% python3 -q
>>> import numpy as np
>>> import numpy.linalg as la
>>> np.set_printoptions(suppress=True, linewidth=100)
>>> def tidy(a):
...     return np.round(a, 3) + 0
... 
>>> feats = np.load("w.npy")
>>> feats
array([[-5, -2, -2, -4, -2, -4, -2, -3, -5, -5, -5],
       [ 5,  8,  8,  6,  8,  6,  8,  7,  5,  5,  5],
       [ 2,  5,  5,  3,  5,  3,  5,  4,  2,  2,  2],
       [-8, -5, -5, -7, -5, -7, -5, -6, -8, -8, -8],
       [ 0,  3,  3,  1,  3,  1,  3,  2,  0,  0,  0],
       [ 4,  7,  7,  5,  7,  5,  7,  6,  4,  4,  4],
       [ 9, 12, 12, 10, 12, 10, 12, 11,  9,  9,  9],
       [ 1,  4,  4,  2,  4,  2,  4,  3,  1,  1,  1],
       [-4, -1, -1, -3, -1, -3, -1, -2, -4, -4, -4],
       [-3,  0,  0, -2,  0, -2,  0, -1, -3, -3, -3]])
>>> tidy(np.trace(la.pinv(feats) @ feats))
np.float64(2.0)
>>> la.lstsq(feats[:-1].T, feats[-1])[2]
np.int32(2)
>>> np.abs(np.diag(la.qr(feats)[1])) > 1e-9
array([ True,  True, False, False, False, False, False, False, False, False])
>>> np.unique(feats.round(6), axis=0).shape
(10, 11)
>>> T = np.stack([feats, -2 * feats, feats[::-1]])
>>> la.matrix_rank(T)
array([2, 2, 2])
>>> np.einsum("bij,cij->bc", T, T)
array([[ 3103, -6206, -1198],
       [-6206, 12412,  2396],
       [-1198,  2396,  3103]])
>>> la.matrix_rank(T.reshape(3, -1))
np.int64(2)
>>> np.argsort(-la.norm(feats, axis=0).round(6), kind="stable")[:3]
array([1, 2, 4])
>>> la.matrix_rank(feats, rtol=0.1)
np.int64(2)
>>> tidy(la.norm(feats, 2) / la.norm(feats))
np.float64(0.972)
>>> la.cond(feats) > 100
np.True_
>>> F = np.load("a.npy")
>>> F
array([[19,  7,  0, 19],
       [ 5,  6,  0,  0],
       [19,  7,  0, 19],
       [ 0,  0, 19, 28],
       [ 0,  0, 11,  0],
       [ 0,  0, 35, 16],
       [ 0,  0, 19,  0],
       [ 5,  0,  0, 33],
       [ 0,  0, 43,  0],
       [12, 14,  0,  0],
       [ 0,  0, 19,  2],
       [ 0,  0, 11,  8],
       [ 0,  0, 11, 21]])
>>> left, sig, Vt = la.svd(F, full_matrices=False)
>>> (sig > 1e-8).sum()
np.int64(4)
>>> tidy(np.cumsum(sig ** 2) / np.sum(sig ** 2))
array([0.61 , 0.909, 0.994, 1.   ])
>>> tidy(sig / sig[0])
array([1.   , 0.7  , 0.374, 0.1  ])
>>> tidy(left.T @ F @ Vt.T)
array([[74.594,  0.   ,  0.   ,  0.   ],
       [ 0.   , 52.236,  0.   ,  0.   ],
       [ 0.   ,  0.   , 27.876,  0.   ],
       [ 0.   ,  0.   ,  0.   ,  7.488]])
>>> tidy(np.abs(Vt[0]))
array([0.115, 0.04 , 0.805, 0.58 ])
>>> out = F / np.sqrt((F ** 2).mean(axis=1, keepdims=True))
>>> la.matrix_rank(F - F.mean(axis=1, keepdims=True))
np.int64(3)
>>> la.matrix_rank(out) == la.matrix_rank(F)
np.True_
>>> tidy(out[0])
array([1.369, 0.504, 0.   , 1.369])
>>> x0 = np.array([0, 3, 5, 3])
>>> target = F @ x0
>>> tidy(la.pinv(F) @ F)
array([[1., 0., 0., 0.],
       [0., 1., 0., 0.],
       [0., 0., 1., 0.],
       [0., 0., 0., 1.]])
>>> target
array([ 78,  18,  78, 179,  55, 223,  95,  99, 215,  42, 101,  79, 118])
>>> rng = np.random.default_rng(96)
>>> target = target + 0.05 * rng.normal(size=13)
>>> tidy(target)
array([ 77.955,  18.072,  77.959, 178.909,  54.979, 223.083,  94.957,  99.051, 214.975,  41.959,
       101.035,  79.035, 117.998])
>>> beta, *_ = la.lstsq(F, target)
>>> tidy(beta)
array([-0.002,  3.001,  5.   ,  3.   ])
>>> beta.round()
array([-0.,  3.,  5.,  3.])
>>> tidy(la.norm(target - F @ beta))
np.float64(0.175)
>>> x0 = np.array([2, 1, -2, 0])
>>> target = F @ x0
>>> beta, lr = np.zeros(4), 1 / la.norm(F, 2) ** 2
>>> for i in range(6):
...     beta -= lr * F.T @ (F @ beta - target)
...     if i % 2 == 0: print(i, round(la.norm(F @ beta - target), 3))
... 
0 68.501
2 33.395
4 22.663
>>> tidy(la.cond(F))
np.float64(9.961)
>>> tidy(beta)
array([ 1.379,  0.783, -2.089,  0.262])
>>> Xs = F - F.mean(axis=0)
>>> left, sig, Vt = la.svd(Xs, full_matrices=False)
>>> tidy(sig)
array([54.108, 39.728, 19.913,  6.85 ])
>>> (np.sign(left[:, 0]) == np.sign(left[0, 0])).astype(int)
array([1, 1, 1, 0, 0, 0, 0, 1, 0, 1, 0, 0, 1])
>>> tidy(sig ** 2 / (sig ** 2).sum())
array([0.592, 0.319, 0.08 , 0.009])
>>> np.abs(left[:, 0]).argmax()
np.int64(8)
>>> out = np.array([[0, 2, 2, 1, 1, 2, 0, 0, 0, 1, 1, 1],
...     [2, 0, 0, 0, 1, 2, 1, 1, 2, 2, 0, 2],
...     [2, 2, 2, 0, 0, 1, 1, 1, 0, 1, 1, 2],
...     [0, 0, 2, 0, 0, 1, 2, 1, 0, 1, 0, 2],
...     [0, 0, 0, 2, 2, 0, 0, 0, 0, 2, 0, 1],
...     [2, 0, 2, 2, 0, 2, 2, 0, 2, 0, 1, 0],
...     [0, 1, 0, 0, 2, 2, 0, 2, 1, 0, 0, 0],
...     [0, 2, 0, 0, 0, 2, 2, 2, 2, 1, 1, 1],
...     [2, 2, 1, 0, 0, 1, 1, 1, 1, 1, 1, 0],
...     [0, 1, 1, 2, 1, 2, 0, 2, 1, 2, 0, 0],
...     [2, 2, 1, 2, 1, 1, 2, 2, 1, 2, 1, 0],
...     [0, 2, 0, 2, 0, 2, 1, 1, 0, 1, 0, 1]])
>>> E = out + out.T
>>> E
array([[0, 4, 4, 1, 1, 4, 0, 0, 2, 1, 3, 1],
       [4, 0, 2, 0, 1, 2, 2, 3, 4, 3, 2, 4],
       [4, 2, 4, 2, 0, 3, 1, 1, 1, 2, 2, 2],
       [1, 0, 2, 0, 2, 3, 2, 1, 0, 3, 2, 4],
       [1, 1, 0, 2, 4, 0, 2, 0, 0, 3, 1, 1],
       [4, 2, 3, 3, 0, 4, 4, 2, 3, 2, 2, 2],
       [0, 2, 1, 2, 2, 4, 0, 4, 2, 0, 2, 1],
       [0, 3, 1, 1, 0, 2, 4, 4, 3, 3, 3, 2],
       [2, 4, 1, 0, 0, 3, 2, 3, 2, 2, 2, 0],
       [1, 3, 2, 3, 3, 2, 0, 3, 2, 4, 2, 1],
       [3, 2, 2, 2, 1, 2, 2, 3, 2, 2, 2, 0],
       [1, 4, 2, 4, 1, 2, 1, 2, 0, 1, 0, 2]])
>>> out = la.invert(E)
Traceback (most recent call last):
  File "<python-input-56>", line 1, in <module>
    out = la.invert(E)
          ^^^^^^^^^
AttributeError: module 'numpy.linalg' has no attribute 'invert'
>>> out = la.inv(E)
>>> np.allclose(out, E.T)
False
>>> ev, vecs = la.eigh(E)
>>> x0 = np.array([0, 0, 1, 2, 0, -1, 1, 2, -2, -2, 1, 0])
>>> np.abs(E).sum(axis=1).max(), tidy(np.abs(ev).max())
(np.int64(31), np.float64(23.608))
>>> x0 @ E @ x0
np.int64(14)
>>> E.reshape(2, -1)
array([[0, 4, 4, 1, 1, 4, 0, 0, 2, 1, 3, 1, 4, 0, 2, 0, 1, 2, 2, 3, 4, 3, 2, 4, 4, 2, 4, 2, 0, 3,
        1, 1, 1, 2, 2, 2, 1, 0, 2, 0, 2, 3, 2, 1, 0, 3, 2, 4, 1, 1, 0, 2, 4, 0, 2, 0, 0, 3, 1, 1,
        4, 2, 3, 3, 0, 4, 4, 2, 3, 2, 2, 2],
       [0, 2, 1, 2, 2, 4, 0, 4, 2, 0, 2, 1, 0, 3, 1, 1, 0, 2, 4, 4, 3, 3, 3, 2, 2, 4, 1, 0, 0, 3,
        2, 3, 2, 2, 2, 0, 1, 3, 2, 3, 3, 2, 0, 3, 2, 4, 2, 1, 3, 2, 2, 2, 1, 2, 2, 3, 2, 2, 2, 0,
        1, 4, 2, 4, 1, 2, 1, 2, 0, 1, 0, 2]])
>>> E.reshape(-1, 2)
array([[0, 4],
       [4, 1],
       [1, 4],
       [0, 0],
       [2, 1],
       [3, 1],
       [4, 0],
       [2, 0],
       [1, 2],
       [2, 3],
       [4, 3],
       [2, 4],
       [4, 2],
       [4, 2],
       [0, 3],
       [1, 1],
       [1, 2],
       [2, 2],
       [1, 0],
       [2, 0],
       [2, 3],
       [2, 1],
       [0, 3],
       [2, 4],
       [1, 1],
       [0, 2],
       [4, 0],
       [2, 0],
       [0, 3],
       [1, 1],
       [4, 2],
       [3, 3],
       [0, 4],
       [4, 2],
       [3, 2],
       [2, 2],
       [0, 2],
       [1, 2],
       [2, 4],
       [0, 4],
       [2, 0],
       [2, 1],
       [0, 3],
       [1, 1],
       [0, 2],
       [4, 4],
       [3, 3],
       [3, 2],
       [2, 4],
       [1, 0],
       [0, 3],
       [2, 3],
       [2, 2],
       [2, 0],
       [1, 3],
       [2, 3],
       [3, 2],
       [0, 3],
       [2, 4],
       [2, 1],
       [3, 2],
       [2, 2],
       [1, 2],
       [2, 3],
       [2, 2],
       [2, 0],
       [1, 4],
       [2, 4],
       [1, 2],
       [1, 2],
       [0, 1],
       [0, 2]])
>>> E.ravel(order="F")
array([0, 4, 4, 1, 1, 4, 0, 0, 2, 1, 3, 1, 4, 0, 2, 0, 1, 2, 2, 3, 4, 3, 2, 4, 4, 2, 4, 2, 0, 3, 1,
       1, 1, 2, 2, 2, 1, 0, 2, 0, 2, 3, 2, 1, 0, 3, 2, 4, 1, 1, 0, 2, 4, 0, 2, 0, 0, 3, 1, 1, 4, 2,
       3, 3, 0, 4, 4, 2, 3, 2, 2, 2, 0, 2, 1, 2, 2, 4, 0, 4, 2, 0, 2, 1, 0, 3, 1, 1, 0, 2, 4, 4, 3,
       3, 3, 2, 2, 4, 1, 0, 0, 3, 2, 3, 2, 2, 2, 0, 1, 3, 2, 3, 3, 2, 0, 3, 2, 4, 2, 1, 3, 2, 2, 2,
       1, 2, 2, 3, 2, 2, 2, 0, 1, 4, 2, 4, 1, 2, 1, 2, 0, 1, 0, 2])
>>> T = E.reshape(12, 2, -1)
>>> np.einsum("ihd,jhd->hij", T, T).shape
(2, 12, 12)
>>> T[:, 0]
array([[0, 4, 4, 1, 1, 4],
       [4, 0, 2, 0, 1, 2],
       [4, 2, 4, 2, 0, 3],
       [1, 0, 2, 0, 2, 3],
       [1, 1, 0, 2, 4, 0],
       [4, 2, 3, 3, 0, 4],
       [0, 2, 1, 2, 2, 4],
       [0, 3, 1, 1, 0, 2],
       [2, 4, 1, 0, 0, 3],
       [1, 3, 2, 3, 3, 2],
       [3, 2, 2, 2, 1, 2],
       [1, 4, 2, 4, 1, 2]])
>>> T.shape
(12, 2, 6)
>>> T.transpose(1, 0, 2)
array([[[0, 4, 4, 1, 1, 4],
        [4, 0, 2, 0, 1, 2],
        [4, 2, 4, 2, 0, 3],
        [1, 0, 2, 0, 2, 3],
        [1, 1, 0, 2, 4, 0],
        [4, 2, 3, 3, 0, 4],
        [0, 2, 1, 2, 2, 4],
        [0, 3, 1, 1, 0, 2],
        [2, 4, 1, 0, 0, 3],
        [1, 3, 2, 3, 3, 2],
        [3, 2, 2, 2, 1, 2],
        [1, 4, 2, 4, 1, 2]],

       [[0, 0, 2, 1, 3, 1],
        [2, 3, 4, 3, 2, 4],
        [1, 1, 1, 2, 2, 2],
        [2, 1, 0, 3, 2, 4],
        [2, 0, 0, 3, 1, 1],
        [4, 2, 3, 2, 2, 2],
        [0, 4, 2, 0, 2, 1],
        [4, 4, 3, 3, 3, 2],
        [2, 3, 2, 2, 2, 0],
        [0, 3, 2, 4, 2, 1],
        [2, 3, 2, 2, 2, 0],
        [1, 2, 0, 1, 0, 2]]])
